In [1]: import numpy as np

In [2]: from numpy import linalg as LA

In [3]: np.set_printoptions(precision=3, suppress=True, linewidth=100, sign=" ")

In [4]: Z = np.sign(np.array([[0, 0, 1], [0, 0, 2], [0, 1, 2]]))

In [5]: A2 = (np.tril(Z, -1) + np.eye(3)) @ (np.triu(Z, 1) + np.eye(3))

In [6]: w = np.array([0, 1, 2])

In [7]: F = np.rint(A2 * w @ LA.inv(A2)) + 0

In [8]: F
Out[8]: 
array([[ 0., -2.,  2.],
       [ 0.,  0.,  1.],
       [ 0., -2.,  3.]])

In [9]: # rank 2

In [10]: LA.cond(F) > 100
Out[10]: np.True_

In [11]: LA.matrix_rank(F, rtol=0.1)
Out[11]: np.int64(2)

In [12]: round(LA.norm(F, 2) / LA.norm(F), 3)
Out[12]: np.float64(0.987)

In [13]: [round(float(x), 3) for x in LA.svd(F, compute_uv=False)[:3]]
Out[13]: [4.63, 0.748, 0.0]

In [14]: Uu, sig, VT = LA.svd(F)

In [15]: evecs = VT[:(sig > 1e-8).sum()]

In [16]: rng = np.random.default_rng(14448)

In [17]: x0 = F[0] + 5 * F[2] + rng.integers(2) * np.eye(3)[1]

In [18]: x0
Out[18]: array([  0., -11.,  17.])

In [19]: np.allclose(evecs.T @ evecs @ x0, x0)
Out[19]: True

In [20]: np.diag(evecs.T @ evecs)
Out[20]: array([ 0.,  1.,  1.])

In [21]: np.round(LA.norm(x0 - evecs.T @ evecs @ x0), 3)
Out[21]: np.float64(0.0)

In [22]: np.unique(F.round(6), axis=0).shape
Out[22]: (3, 3)

In [23]: A = np.loadtxt("sample18.csv", delimiter=",")

In [24]: A
Out[24]: 
array([[ 1.205,  0.1  ,  0.7  , -0.6  ],
       [-3.921, -1.8  , -2.2  , -0.4  ],
       [ 2.142,  1.4  ,  1.2  ,  0.9  ],
       [-1.129,  1.3  , -0.9  ,  0.9  ],
       [-2.907, -0.4  , -1.3  ,  0.4  ],
       [-0.792, -2.   , -0.5  , -0.9  ],
       [ 0.589,  0.5  ,  0.3  ,  0.5  ],
       [-1.77 ,  0.4  , -1.   ,  0.5  ],
       [ 1.835,  0.3  ,  1.   , -2.5  ],
       [-0.189,  1.6  ,  0.1  , -0.5  ],
       [ 3.112,  0.4  ,  1.6  , -0.8  ],
       [-0.746, -1.2  , -0.3  , -1.8  ],
       [ 1.251, -1.6  ,  0.6  , -0.4  ],
       [-0.311, -1.   , -0.1  ,  0.5  ],
       [-1.568,  0.9  , -0.9  , -0.7  ],
       [-0.889,  1.6  , -0.5  , -0.2  ],
       [-4.585,  1.2  , -2.1  , -1.1  ],
       [ 2.286, -1.8  ,  1.2  ,  0.8  ],
       [-0.524,  2.4  , -0.3  , -1.5  ],
       [ 0.618,  0.3  ,  0.4  ,  1.3  ],
       [-1.103,  1.6  , -0.7  ,  1.3  ],
       [ 1.4  ,  1.5  ,  0.5  ,  0.7  ],
       [ 1.893,  0.8  ,  0.9  ,  2.4  ],
       [ 0.937, -0.2  ,  0.5  ,  1.7  ],
       [-3.563,  0.1  , -2.1  ,  0.1  ],
       [-1.425, -1.3  , -0.9  , -0.8  ],
       [-0.565, -0.2  , -0.4  ,  1.2  ]])

In [25]: A2 = np.array([[5, 5], [4, 5], [-5, -1], [0, 2]])

In [26]: np.vstack([A, A2.T]).shape
Out[26]: (29, 4)

In [27]: LA.matrix_rank(np.vstack([A, A2.T]))
Out[27]: np.int64(4)

In [28]: arr = np.array([[0, 3], [1, 0], [3, 0], [3, 3], [2, 1]])

In [29]: arr[:, 1] = -2 * arr[:, 0]

In [30]: arr
Out[30]: 
array([[ 0,  0],
       [ 1, -2],
       [ 3, -6],
       [ 3, -6],
       [ 2, -4]])

In [31]: # row 3 repeats row 2

In [32]: Uu, sig, VT = LA.svd(arr)

In [33]: np.argmax(sig[:-1] / (sig[1:] + 1e-6)) + 1
Out[33]: np.int64(1)

In [34]: sig.round(3) + 0
Out[34]: array([ 10.724,   0.   ])

In [35]: A2 = Uu[:, :1] @ np.diag(sig[:1]) @ VT[:1]

In [36]: LA.matrix_rank(arr, rtol=0.05)
Out[36]: np.int64(1)

In [37]: round(LA.norm(arr - A2, 2), 3), round(float(sig[1]), 3)
Out[37]: (np.float64(0.0), 0.0)

In [38]: round(float(np.abs(arr - A2).max()), 3)
Out[38]: 0.0

In [39]: np.round(LA.norm(arr - A2) / LA.norm(arr), 3)
Out[39]: np.float64(0.0)

In [40]: t = np.radians(42)

In [41]: R = np.eye(2)

In [42]: R[0, 0] = R[1, 1] = np.cos(t)

In [43]: R[0, 1], R[1, 0] = -np.sin(t), np.sin(t)

In [44]: R
Out[44]: 
array([[ 0.743, -0.669],
       [ 0.669,  0.743]])

In [45]: A2 = arr @ R.T

In [46]: np.round(LA.det(R), 3), round(np.trace(R), 3)
Out[46]: (np.float64(1.0), np.float64(1.486))

In [47]: np.allclose(LA.norm(arr, axis=1), LA.norm(A2, axis=1))
Out[47]: True

In [48]: A2
Out[48]: 
array([[ 0.   ,  0.   ],
       [ 2.081, -0.817],
       [ 6.244, -2.451],
       [ 6.244, -2.451],
       [ 4.163, -1.634]])

In [49]: rank = LA.matrix_rank(arr)

In [50]: rank
Out[50]: np.int64(1)

In [51]: N = LA.svd(arr)[2][rank:].T

In [52]: N @ N.T
Out[52]: 
array([[ 0.8,  0.4],
       [ 0.4,  0.2]])

In [53]: N[:, 0] / N[np.abs(N[:, 0]).round(6).argmax(), 0]
Out[53]: array([ 1. ,  0.5])

In [54]: np.round(arr @ N, 3) + 0
Out[54]: 
array([[ 0.],
       [ 0.],
       [ 0.],
       [ 0.],
       [ 0.]])

In [55]: LA.matrix_rank(arr.T @ arr), LA.matrix_rank(arr @ arr.T)
Out[55]: (np.int64(1), np.int64(1))

In [56]: np.allclose(arr @ N, 0)
Out[56]: True

In [57]: N.shape
Out[57]: (2, 1)

In [58]: np.round(LA.svd(arr, compute_uv=False), 3) + 0
Out[58]: array([ 10.724,   0.   ])

In [59]: np.count_nonzero(arr)
Out[59]: np.int64(8)

In [60]: arr - arr[0]
Out[60]: 
array([[ 0,  0],
       [ 1, -2],
       [ 3, -6],
       [ 3, -6],
       [ 2, -4]])

In [61]: np.round(LA.norm(arr), 3)
Out[61]: np.float64(10.724)

In [62]: np.abs(arr).max()
Out[62]: np.int64(6)

In [63]: feats = np.loadtxt("out16.csv", delimiter=",")

In [64]: feats
Out[64]: 
array([[-0.949, -0.949,  0.478],
       [ 0.139,  0.139, -0.04 ],
       [ 0.139,  0.139, -0.04 ],
       [ 0.139,  0.139, -0.04 ],
       [ 0.   ,  0.   ,  0.   ],
       [ 0.987,  0.987, -0.617],
       [-0.753, -0.753,  0.273],
       [ 0.508,  0.508, -0.159],
       [ 0.508,  0.508, -0.159],
       [ 0.808,  0.808, -0.31 ],
       [-0.139, -0.139,  0.04 ],
       [ 0.604,  0.604, -0.197],
       [-0.753, -0.753,  0.273],
       [ 0.753,  0.753, -0.273],
       [ 0.139,  0.139, -0.04 ]])

In [65]: W1 = np.array([[-2, 3, 0, 3, 0], [1, -1, 0, -1, -3], [1, 0, 3, 0, 1]])

In [66]: beta = np.array([0, 2, 0, 0, 0])

In [67]: H = np.maximum(feats @ W1 + beta, 0)

In [68]: (H > 0).astype(int)
Out[68]: 
array([[ 1,  1,  1,  0,  1],
       [ 0,  1,  0,  1,  0],
       [ 0,  1,  0,  1,  0],
       [ 0,  1,  0,  1,  0],
       [ 0,  1,  0,  0,  0],
       [ 0,  1,  0,  1,  0],
       [ 1,  1,  1,  0,  1],
       [ 0,  1,  0,  1,  0],
       [ 0,  1,  0,  1,  0],
       [ 0,  1,  0,  1,  0],
       [ 1,  1,  1,  0,  1],
       [ 0,  1,  0,  1,  0],
       [ 1,  1,  1,  0,  1],
       [ 0,  1,  0,  1,  0],
       [ 0,  1,  0,  1,  0]])

In [69]: (H > 0).mean(axis=0)
Out[69]: array([ 0.267,  1.   ,  0.267,  0.667,  0.267])

In [70]: Z = np.array([[-2, -1, 0], [2, -2, 2], [-1, -2, 2], [-1, -1, -1], [-1, 2, 1]])

In [71]: W1 @ Z
Out[71]: 
array([[ 7, -7,  3],
       [ 0, -4, -4],
       [-6, -5,  7]])

In [72]: Ac = feats - feats.mean(axis=0)

In [73]: Uu, sig, VT = LA.svd(Ac, full_matrices=False)

In [74]: VT[0] * np.sign(VT[0, np.abs(VT[0]).argmax()])
Out[74]: array([ 0.676,  0.676, -0.294])

In [75]: round((sig ** 2).sum() ** 2 / (sig ** 4).sum(), 3)
Out[75]: np.float64(1.011)

In [76]: sig.round(3) + 0
Out[76]: array([ 3.276,  0.241,  0.   ])

In [77]: (np.sign(Uu[:, 0]) == np.sign(Uu[0, 0])).astype(int)
Out[77]: array([ 1,  1,  1,  1,  1,  0,  1,  0,  0,  0,  1,  0,  1,  0,  1])

In [78]: np.abs(Uu[:, 0]).argmax()
Out[78]: np.int64(0)

In [79]: LA.matrix_rank(Ac)
Out[79]: np.int64(2)

In [80]: np.searchsorted(np.cumsum(sig ** 2) / (sig ** 2).sum(), 0.9) + 1
Out[80]: np.int64(1)

In [81]: M = np.load("mat.npy")

In [82]: M
Out[82]: 
array([[-1,  0,  0,  0,  0],
       [ 0, -2,  0,  0,  0],
       [ 0,  0, -2,  0,  0],
       [ 0,  0,  0,  2,  0],
       [ 0,  0,  0,  0,  0]])

In [83]: # symmetric, so the eigenvalues are real

In [84]: rank = LA.matrix_rank(M)

In [85]: rank
Out[85]: np.int64(4)

In [86]: N = LA.svd(M)[2][rank:].T

In [87]: M @ N
Out[87]: 
array([[ 0.],
       [ 0.],
       [ 0.],
       [ 0.],
       [ 0.]])

In [88]: N @ N.T
Out[88]: 
array([[ 0.,  0.,  0.,  0.,  0.],
       [ 0.,  0.,  0.,  0.,  0.],
       [ 0.,  0.,  0.,  0.,  0.],
       [ 0.,  0.,  0.,  0.,  0.],
       [ 0.,  0.,  0.,  0.,  1.]])

In [89]: [int(LA.matrix_rank(M[:i])) for i in range(1, len(M) + 1)]
Out[89]: [1, 2, 3, 4, 4]

In [90]: [int(LA.matrix_rank(M[:, :j + 1])) for j in range(5)]
Out[90]: [1, 2, 3, 4, 4]

In [91]: LA.matrix_rank(M.T @ M), LA.matrix_rank(M @ M.T)
Out[91]: (np.int64(4), np.int64(4))

In [92]: M @ M
Out[92]: 
array([[ 1,  0,  0,  0,  0],
       [ 0,  4,  0,  0,  0],
       [ 0,  0,  4,  0,  0],
       [ 0,  0,  0,  4,  0],
       [ 0,  0,  0,  0,  0]])

In [93]: np.sort(LA.eigvals(M).real)
Out[93]: array([-2., -2., -1.,  0.,  2.])

In [94]: np.flatnonzero(LA.matrix_power((M != 0) + (M.T != 0) + np.eye(5), 5)[2])
Out[94]: array([ 2])

In [95]: np.round(LA.det(M), 3)
Out[95]: np.float64(0.0)

In [96]: M @ LA.pinv(M) @ M
Out[96]: 
array([[-1.,  0.,  0.,  0.,  0.],
       [ 0., -2.,  0.,  0.,  0.],
       [ 0.,  0., -2.,  0.,  0.],
       [ 0.,  0.,  0.,  2.,  0.],
       [ 0.,  0.,  0.,  0.,  0.]])

In [97]: np.round(np.trace(LA.pinv(M) @ M), 3)
Out[97]: np.float64(4.0)

In [98]: np.allclose(M[:-1].T @ LA.lstsq(M[:-1].T, M[-1])[0], M[-1])
Out[98]: True

In [99]: A2 = np.array([[3, 5], [-1, -9], [4, 1], [7, 9], [2, 4]])

In [100]: np.einsum("ik,kj->ij", M, A2)
Out[100]: 
array([[-3, -5],
       [ 2, 18],
       [-8, -2],
       [14, 18],
       [ 0,  0]])

In [101]: A2.T @ M.T
Out[101]: 
array([[-3,  2, -8, 14,  0],
       [-5, 18, -2, 18,  0]])

In [102]: np.einsum("ij->j", M)
Out[102]: array([-1, -2, -2,  2,  0])

In [103]: LA.matrix_rank(np.vstack([M, A2.T]))
Out[103]: np.int64(5)

In [104]: mat = np.array([[5, 3, 0], [0, 0, 4], [5, 3, 0]])

In [105]: # null space of dimension 1

In [106]: Uu, sig, VT = LA.svd(mat)

In [107]: evecs = VT[:(sig > 1e-8).sum()]

In [108]: x0 = mat[1] + 4 * mat[2] + rng.integers(2) * np.eye(3)[0]

In [109]: x0
Out[109]: array([ 21.,  12.,   4.])

In [110]: np.allclose(evecs.T @ evecs @ x0, x0)
Out[110]: False

In [111]: evecs.T @ evecs
Out[111]: 
array([[ 0.735,  0.441,  0.   ],
       [ 0.441,  0.265,  0.   ],
       [ 0.   ,  0.   ,  1.   ]])

In [112]: Uu, sig, VT = LA.svd(A, full_matrices=False)

In [113]: Uu.shape, sig.shape, VT.shape
Out[113]: ((27, 4), (4,), (4, 4))

In [114]: (sig > 1e-8).sum()
Out[114]: np.int64(4)

In [115]: sig / sig[0]
Out[115]: array([ 1.   ,  0.562,  0.481,  0.053])

In [116]: np.allclose(Uu * sig @ VT, A)
Out[116]: True

In [117]: np.round(Uu.T @ A @ VT.T, 3) + 0
Out[117]: 
array([[ 11.54 ,   0.   ,   0.   ,   0.   ],
       [  0.   ,   6.484,   0.   ,   0.   ],
       [  0.   ,   0.   ,   5.552,   0.   ],
       [  0.   ,   0.   ,   0.   ,   0.615]])

In [118]: np.abs(Uu[:, 0]).round(6).argmax()
Out[118]: np.int64(16)

In [119]: np.round(LA.norm(mat[1], 1), 3), round(LA.norm(mat[1], np.inf), 3)
Out[119]: (np.float64(4.0), np.float64(4.0))

In [120]: round(LA.norm(mat[1] - mat[2]), 3)
Out[120]: np.float64(7.071)

In [121]: round(LA.norm(mat, 1), 3), round(float(LA.norm(mat, np.inf)), 3)
Out[121]: (np.float64(10.0), 8.0)

In [122]: LA.norm(mat, axis=1).argmax()
Out[122]: np.int64(0)

In [123]: LA.norm(mat, axis=1)
Out[123]: array([ 5.831,  4.   ,  5.831])

In [124]: LA.norm(mat, axis=0)
Out[124]: array([ 7.071,  4.243,  4.   ])

In [125]: round(float(LA.norm(mat, "nuc")), 3)
Out[125]: 12.246

In [126]: Ac = A - A.mean(axis=0)

In [127]: Uu, sig, VT = LA.svd(Ac, full_matrices=False)

In [128]: sig ** 2 / (sig ** 2).sum()
Out[128]: array([ 0.643,  0.203,  0.153,  0.002])

In [129]: sig
Out[129]: array([ 11.385,   6.392,   5.552,   0.607])

In [130]: np.abs(VT[0]).argmax()
Out[130]: np.int64(0)

In [131]: np.round(Ac.mean(axis=0), 3) + 0
Out[131]: array([ 0.,  0.,  0.,  0.])

In [132]: LA.matrix_rank(Ac)
Out[132]: np.int64(4)

In [133]: (np.sign(Uu[:, 0]) == np.sign(Uu[0, 0])).astype(int)
Out[133]: 
array([ 1,  0,  1,  0,  0,  0,  1,  0,  1,  1,  1,  0,  1,  1,  0,  0,  0,  1,  0,  1,  0,  1,  1,
        1,  0,  0,  0])

In [134]: np.abs(Uu[:, 0]).argmax()
Out[134]: np.int64(16)

In [135]: W0 = np.load("block14.npy")

In [136]: W0
Out[136]: 
array([[ 3,  4,  2,  3],
       [ 0,  4,  5,  1],
       [ 0,  0,  1,  5],
       [ 0,  0,  0,  0]])

In [137]: np.round(W0 @ LA.pinv(W0) @ W0, 3) + 0
Out[137]: 
array([[ 3.,  4.,  2.,  3.],
       [ 0.,  4.,  5.,  1.],
       [ 0.,  0.,  1.,  5.],
       [ 0.,  0.,  0.,  0.]])

In [138]: np.abs(np.diag(LA.qr(W0)[1])) > 1e-9
Out[138]: array([ True,  True,  True, False])

In [139]: np.round(np.trace(LA.pinv(W0) @ W0), 3)
Out[139]: np.float64(3.0)

In [140]: LA.lstsq(W0[:-1].T, W0[-1])[2]
Out[140]: np.int32(3)

In [141]: data = np.load("x.npy")

In [142]: data
Out[142]: 
array([[ 5.573,  2.182, -2.016, -2.84 ],
       [ 2.184,  1.044,  0.201, -0.41 ],
       [ 1.705,  0.612, -1.107, -1.207],
       [ 4.399,  1.984,  0.401, -0.848],
       [ 6.81 ,  2.379, -4.385, -4.821],
       [ 3.989,  1.332, -3.376, -3.354],
       [ 3.928,  1.591, -0.906, -1.627],
       [ 2.24 ,  0.979,  0.215, -0.395],
       [ 3.979,  1.324, -3.379, -3.384],
       [ 3.848,  1.607, -0.877, -1.605]])

In [143]: x0 = np.array([6, 6, 5, 0])

In [144]: target = data @ x0

In [145]: np.round(LA.solve(data.T @ data, data.T @ target), 3) + 0
Out[145]: array([ 6.,  6.,  5.,  0.])

In [146]: np.round(LA.lstsq(data, target)[0], 3) + 0
Out[146]: array([ 6.,  6.,  5.,  0.])

In [147]: target = target + 0.02 * rng.normal(size=10)

In [148]: target
Out[148]: array([ 36.464,  20.336,   8.357,  40.292,  33.204,  15.059,  28.574,  20.405,  14.902,  28.343])

In [149]: beta, *_ = LA.lstsq(data, target)

In [150]: np.round(data.T @ (target - data @ beta), 3) + 0
Out[150]: array([ 0.,  0.,  0.,  0.])

In [151]: LA.lstsq(feats[:-1].T, feats[-1])[2]
Out[151]: np.int32(2)

In [152]: G = np.cov(data, rowvar=False)

In [153]: np.median(data, axis=0)
Out[153]: array([ 3.954,  1.462, -1.006, -1.616])

In [154]: G.shape
Out[154]: (4, 4)

In [155]: np.argwhere(np.triu(np.abs(np.corrcoef(data.T)) > 0.8, 1))
Out[155]: 
array([[ 0,  1],
       [ 2,  3]])

In [156]: G
Out[156]: 
array([[ 2.449,  0.834, -1.698, -1.826],
       [ 0.834,  0.313, -0.358, -0.468],
       [-1.698, -0.358,  2.886,  2.459],
       [-1.826, -0.468,  2.459,  2.194]])
